>>> import numpy as np
>>> np.set_printoptions(precision=2, suppress=True, linewidth=200)
>>> def rnd(a):
...     return np.round(a, 2) + 0
... 
>>> r0 = np.array([1, -2, 2])
>>> v = np.array([1, 2, -3, 1])
>>> F = r0[:, None] + v[None, :]
>>> F
array([[ 2,  3, -2,  2],
       [-1,  0, -5, -1],
       [ 3,  4, -1,  3]])
>>> np.linalg.matrix_rank(F, rtol=0.1)
np.int64(2)
>>> np.argsort(-np.linalg.norm(F, axis=0).round(6), kind="stable")[:3]
array([2, 1, 0])
>>> [round(float(x), 2) for x in np.linalg.svd(F, compute_uv=False)[:3]]
[7.43, 5.27, 0.0]
>>> E = np.load("layer4.npy")
>>> rnd(E)
array([[0.46, 0.2 , 0.46],
       [0.2 , 0.08, 0.2 ],
       [0.46, 0.2 , 0.46]])
>>> np.linalg.matrix_rank(E, rtol=0.1)
np.int64(1)
>>> rnd(np.linalg.norm(E, 2) / np.linalg.norm(E))
np.float64(1.0)
>>> np.linalg.cond(E) > 100
np.True_
>>> arr = np.load("case14.npy")
>>> arr
array([[ 0, -1,  3],
       [ 0, -1,  3],
       [ 2,  1,  5]])
>>> rk = np.linalg.matrix_rank(arr)
>>> rk
np.int64(2)
>>> N = np.linalg.svd(arr)[2][rk:].T
>>> N.shape
(3, 1)
>>> [int(np.linalg.matrix_rank(arr[:i])) for i in range(1, len(arr) + 1)]
[1, 1, 2]
>>> [int(np.linalg.matrix_rank(np.delete(arr, i, axis=0))) for i in range(3)]
[2, 2, 1]
>>> [int(np.linalg.matrix_rank(arr[:, :j + 1])) for j in range(3)]
[1, 2, 2]
>>> np.allclose(arr, arr.T)
False
>>> (arr - arr.T) / 2
array([[ 0. , -0.5,  0.5],
       [ 0.5,  0. ,  1. ],
       [-0.5, -1. ,  0. ]])
>>> rnd(np.linalg.det(arr))
np.float64(0.0)
>>> arr @ arr
array([[ 6,  4, 12],
       [ 6,  4, 12],
       [10,  2, 34]])
>>> (arr + arr.T) / 2
array([[ 0. , -0.5,  2.5],
       [-0.5, -1. ,  2. ],
       [ 2.5,  2. ,  5. ]])
>>> np.linalg.matrix_power(arr, 3)
array([[ 24,   2,  90],
       [ 24,   2,  90],
       [ 68,  22, 206]])
>>> Uu, sv, VT = np.linalg.svd(arr)
>>> evecs = VT[:(sv > 1e-8).sum()]
>>> rng = np.random.default_rng(7242)
>>> x = arr[1] + 2 * arr[0] + rng.integers(2) * np.eye(3)[2]
>>> x
array([ 0., -3., 10.])
>>> np.linalg.matrix_rank(np.vstack([arr, x]))
np.int64(3)
>>> rnd(np.diag(evecs.T @ evecs))
array([0.38, 0.65, 0.96])
>>> Uu, sv, VT = np.linalg.svd(arr)
>>> np.argmax(sv[:-1] / (sv[1:] + 1e-6)) + 1
np.int64(2)
>>> rnd(sv)
array([6.74, 2.14, 0.  ])
>>> A2 = Uu[:, :2] @ np.diag(sv[:2]) @ VT[:2]
>>> np.linalg.matrix_rank(A2)
np.int64(2)
>>> rnd(A2)
array([[ 0., -1.,  3.],
       [ 0., -1.,  3.],
       [ 2.,  1.,  5.]])
>>> rnd(np.linalg.norm(arr - A2) / np.linalg.norm(arr))
np.float64(0.0)
>>> labels = rng.integers(0, 2, 3)
>>> X = np.array([[-2, 8, 1], [0, 8, -6], [-1, -7, 9]]) * (labels[:, None] == labels)
>>> X
array([[-2,  0,  0],
       [ 0,  8, -6],
       [ 0, -7,  9]])
>>> x = np.array([4, -2, 6])
>>> rhs = X @ x
>>> rhs
array([ -8, -52,  68])
>>> rnd(np.linalg.solve(X.T, X[1]))
array([0., 1., 0.])
>>> m1 = np.load("x.npy")
>>> m1
array([[ 0.51,  1.36,  0.07],
       [-2.03, -2.  ,  0.08],
       [ 2.78,  2.88,  0.1 ],
       [-1.56, -1.22,  0.05],
       [-2.29, -1.83, -0.18],
       [-0.35, -0.11, -0.45],
       [ 0.24, -0.19, -0.23],
       [-3.36, -3.  , -0.57],
       [-1.6 , -1.92, -0.18],
       [-0.41, -0.61, -0.11],
       [ 0.45,  0.58,  0.28],
       [ 0.34,  0.39,  0.14],
       [ 0.59,  0.13, -0.21],
       [-0.55, -0.29, -0.12],
       [ 0.83,  1.31, -0.03]])
>>> A2 = m1 / np.sqrt((m1 ** 2).mean(axis=1, keepdims=True))
>>> rnd(A2[13])
array([-1.5 , -0.79, -0.33])
>>> np.linalg.matrix_rank(A2) == np.linalg.matrix_rank(m1)
np.True_
>>> feats = np.maximum(np.array([[3],
...     [2],
...     [0],
...     [-5],
...     [-5],
...     [4],
...     [0],
...     [-1],
...     [3],
...     [5],
...     [3],
...     [-2],
...     [0],
...     [0],
...     [1],
...     [5],
...     [-2]]) @ np.array([[1, 0, 2]]) + np.array([3, -1, 2]), 0)
>>> feats
array([[ 6,  0,  8],
       [ 5,  0,  6],
       [ 3,  0,  2],
       [ 0,  0,  0],
       [ 0,  0,  0],
       [ 7,  0, 10],
       [ 3,  0,  2],
       [ 2,  0,  0],
       [ 6,  0,  8],
       [ 8,  0, 12],
       [ 6,  0,  8],
       [ 1,  0,  0],
       [ 3,  0,  2],
       [ 3,  0,  2],
       [ 4,  0,  4],
       [ 8,  0, 12],
       [ 1,  0,  0]])
>>> Uu, sv, VT = np.linalg.svd(feats)
>>> evecs = VT[:(sv > 1e-8).sum()]
>>> x = feats[10] + 3 * feats[12] + rng.integers(2) * np.eye(3)[2]
>>> x
array([15.,  0., 15.])
>>> np.allclose(evecs.T @ evecs @ x, x)
True
>>> rnd(np.linalg.norm(x - evecs.T @ evecs @ x))
np.float64(0.0)
